% ipython --no-banner

In [1]: import numpy as np

In [2]: import numpy.linalg as la

In [3]: np.set_printoptions(precision=2, suppress=True, linewidth=140, sign=" ")

In [4]: F = np.load("data.npy")

In [5]: F
Out[5]: 
array([[ 1,  0,  0,  0,  0,  0,  0,  0,  0],
       [ 1,  1,  0,  0,  0,  0,  0,  0,  0],
       [ 5, -6,  1,  0,  0,  0,  0,  0,  0],
       [ 1, -8,  0,  1,  0,  0,  0,  0,  0],
       [ 1,  0, -7, -6,  1,  0,  0,  0,  0],
       [ 2,  3,  2, -9,  2,  1,  0,  0,  0],
       [-8, -7, -6, -5, -5,  9,  1,  0,  0],
       [ 5,  8,  6, -4, -6,  2, -1,  1,  0],
       [ 9,  5,  2, -2, -5,  7,  2,  9,  1]])

In [6]: # triangular: eigenvalues sit on the diagonal

In [7]: r0 = np.array([-5, -6])

In [8]: np.polyval(r0, F[6])
Out[8]: array([ 34,  29,  24,  19,  19, -51, -11,  -6,  -6])

In [9]: np.correlate(F[6], F[5], "full")
Out[9]: array([   0,    0,    0,   -8,  -23,   52,   30,    1,   -5,   22, -116,  -16,   19,   21,    2,    0,    0])

In [10]: la.norm(F, axis=1).argmax()
Out[10]: np.int64(6)

In [11]: la.norm(F, axis=1)
Out[11]: array([  1.  ,   1.41,   7.87,   8.12,   9.33,  10.15,  16.76,  13.53,  16.55])

In [12]: round(float(la.norm(F[0] - F[5])), 2)
Out[12]: 10.0

In [13]: np.round(la.norm(F) ** 2 / la.norm(F, 2) ** 2, 2)
Out[13]: np.float64(2.33)

In [14]: r0, r1 = F[6], F[4]

In [15]: r0 @ r0
Out[15]: np.int64(281)

In [16]: r0 @ r1
Out[16]: np.int64(59)

In [17]: pr = (r0 @ r1) / (r0 @ r0) * r0

In [18]: np.round((r1 - pr) @ r0, 2)
Out[18]: np.float64(0.0)

In [19]: la.matrix_rank(np.outer(r0, r1))
Out[19]: np.int64(1)

In [20]: A2 = np.array([[6, 7],
    ...:     [8, 8],
    ...:     [2, 3],
    ...:     [4, 9],
    ...:     [7, 1],
    ...:     [6, 1],
    ...:     [3, 3],
    ...:     [5, 4],
    ...:     [3, 4]])

In [21]: np.einsum("ik,kj->ij", F, A2)
Out[21]: 
array([[   6,    7],
       [  14,   15],
       [ -16,  -10],
       [ -54,  -48],
       [ -25,  -67],
       [  24,  -34],
       [-114, -168],
       [  62,   78],
       [ 151,  139]])

In [22]: np.einsum("ik,kj->ji", F, A2)
Out[22]: 
array([[   6,   14,  -16,  -54,  -25,   24, -114,   62,  151],
       [   7,   15,  -10,  -48,  -67,  -34, -168,   78,  139]])

In [23]: np.einsum("ij->j", F)
Out[23]: array([ 17,  -4,  -2, -25, -13,  19,   2,  10,   1])

In [24]: A2 @ F
---------------------------------------------------------------------------
ValueError                                Traceback (most recent call last)
Cell In[24], line 1
----> 1 A2 @ F

ValueError: matmul: Input operand 1 has a mismatch in its core dimension 0, with gufunc signature (n?,k),(k,m?)->(n?,m?) (size 9 is different from 2)

In [25]: np.einsum("ij,ij->i", F, F)
Out[25]: array([   1,    2,   62,   66,   87,  103,  281,  183,  274])

In [26]: np.unravel_index(np.abs(F).argmax(), F.shape)
Out[26]: (np.int64(5), np.int64(3))

In [27]: np.diff(F, axis=0)
Out[27]: 
array([[  0,   1,   0,   0,   0,   0,   0,   0,   0],
       [  4,  -7,   1,   0,   0,   0,   0,   0,   0],
       [ -4,  -2,  -1,   1,   0,   0,   0,   0,   0],
       [  0,   8,  -7,  -7,   1,   0,   0,   0,   0],
       [  1,   3,   9,  -3,   1,   1,   0,   0,   0],
       [-10, -10,  -8,   4,  -7,   8,   1,   0,   0],
       [ 13,  15,  12,   1,  -1,  -7,  -2,   1,   0],
       [  4,  -3,  -4,   2,   1,   5,   3,   8,   1]])

In [28]: F - F[0]
Out[28]: 
array([[ 0,  0,  0,  0,  0,  0,  0,  0,  0],
       [ 0,  1,  0,  0,  0,  0,  0,  0,  0],
       [ 4, -6,  1,  0,  0,  0,  0,  0,  0],
       [ 0, -8,  0,  1,  0,  0,  0,  0,  0],
       [ 0,  0, -7, -6,  1,  0,  0,  0,  0],
       [ 1,  3,  2, -9,  2,  1,  0,  0,  0],
       [-9, -7, -6, -5, -5,  9,  1,  0,  0],
       [ 4,  8,  6, -4, -6,  2, -1,  1,  0],
       [ 8,  5,  2, -2, -5,  7,  2,  9,  1]])

In [29]: np.round(la.svd(F, compute_uv=False), 2) + 0
Out[29]: array([ 21.33,  16.95,  12.06,   9.89,   7.47,   4.1 ,   0.98,   0.03,   0.  ])

In [30]: F.sum(axis=0)
Out[30]: array([ 17,  -4,  -2, -25, -13,  19,   2,  10,   1])

In [31]: F.mean(axis=0)
Out[31]: array([ 1.89, -0.44, -0.22, -2.78, -1.44,  2.11,  0.22,  1.11,  0.11])

In [32]: K = np.load("x.npy")

In [33]: K
Out[33]: 
array([[ 1., -3.,  0.,  0.,  0.,  0.,  0.,  0.,  0.,  0.],
       [-3.,  2., -3.,  0.,  0.,  0.,  0.,  0.,  0.,  0.],
       [ 0., -3.,  0., -3.,  0.,  0.,  0.,  0.,  0.,  0.],
       [ 0.,  0., -3.,  3., -3.,  0.,  0.,  0.,  0.,  0.],
       [ 0.,  0.,  0., -3.,  1., -3.,  0.,  0.,  0.,  0.],
       [ 0.,  0.,  0.,  0., -3.,  2., -3.,  0.,  0.,  0.],
       [ 0.,  0.,  0.,  0.,  0., -3.,  3., -3.,  0.,  0.],
       [ 0.,  0.,  0.,  0.,  0.,  0., -3.,  3., -3.,  0.],
       [ 0.,  0.,  0.,  0.,  0.,  0.,  0., -3.,  0., -3.],
       [ 0.,  0.,  0.,  0.,  0.,  0.,  0.,  0., -3.,  0.]])

In [34]: # equal to its transpose

In [35]: K.ravel(order="F")
Out[35]: 
array([ 1., -3.,  0.,  0.,  0.,  0.,  0.,  0.,  0.,  0., -3.,  2., -3.,  0.,  0.,  0.,  0.,  0.,  0.,  0.,  0., -3.,  0., -3.,  0.,  0.,
        0.,  0.,  0.,  0.,  0.,  0., -3.,  3., -3.,  0.,  0.,  0.,  0.,  0.,  0.,  0.,  0., -3.,  1., -3.,  0.,  0.,  0.,  0.,  0.,  0.,
        0.,  0., -3.,  2., -3.,  0.,  0.,  0.,  0.,  0.,  0.,  0.,  0., -3.,  3., -3.,  0.,  0.,  0.,  0.,  0.,  0.,  0.,  0., -3.,  3.,
       -3.,  0.,  0.,  0.,  0.,  0.,  0.,  0.,  0., -3.,  0., -3.,  0.,  0.,  0.,  0.,  0.,  0.,  0.,  0., -3.,  0.])

In [36]: K.reshape(-1, 2)
Out[36]: 
array([[ 1., -3.],
       [ 0.,  0.],
       [ 0.,  0.],
       [ 0.,  0.],
       [ 0.,  0.],
       [-3.,  2.],
       [-3.,  0.],
       [ 0.,  0.],
       [ 0.,  0.],
       [ 0.,  0.],
       [ 0., -3.],
       [ 0., -3.],
       [ 0.,  0.],
       [ 0.,  0.],
       [ 0.,  0.],
       [ 0.,  0.],
       [-3.,  3.],
       [-3.,  0.],
       [ 0.,  0.],
       [ 0.,  0.],
       [ 0.,  0.],
       [ 0., -3.],
       [ 1., -3.],
       [ 0.,  0.],
       [ 0.,  0.],
       [ 0.,  0.],
       [ 0.,  0.],
       [-3.,  2.],
       [-3.,  0.],
       [ 0.,  0.],
       [ 0.,  0.],
       [ 0.,  0.],
       [ 0., -3.],
       [ 3., -3.],
       [ 0.,  0.],
       [ 0.,  0.],
       [ 0.,  0.],
       [ 0.,  0.],
       [-3.,  3.],
       [-3.,  0.],
       [ 0.,  0.],
       [ 0.,  0.],
       [ 0.,  0.],
       [ 0., -3.],
       [ 0., -3.],
       [ 0.,  0.],
       [ 0.,  0.],
       [ 0.,  0.],
       [ 0.,  0.],
       [-3.,  0.]])

In [37]: blk = K.reshape(10, 2, -1)

In [38]: np.swapaxes(blk, 1, 2)[6]
Out[38]: 
array([[ 0., -3.],
       [ 0.,  3.],
       [ 0., -3.],
       [ 0.,  0.],
       [ 0.,  0.]])

In [39]: np.einsum("ihd,ihd->ih", blk, blk)
Out[39]: 
array([[ 10.,   0.],
       [ 22.,   0.],
       [ 18.,   0.],
       [ 27.,   0.],
       [ 10.,   9.],
       [  9.,  13.],
       [  0.,  27.],
       [  0.,  27.],
       [  0.,  18.],
       [  0.,   9.]])

In [40]: blk.sum(axis=1)
Out[40]: 
array([[ 1., -3.,  0.,  0.,  0.],
       [-3.,  2., -3.,  0.,  0.],
       [ 0., -3.,  0., -3.,  0.],
       [ 0.,  0., -3.,  3., -3.],
       [-3.,  0.,  0., -3.,  1.],
       [ 2., -3.,  0.,  0., -3.],
       [-3.,  3., -3.,  0.,  0.],
       [ 0., -3.,  3., -3.,  0.],
       [ 0.,  0., -3.,  0., -3.],
       [ 0.,  0.,  0., -3.,  0.]])
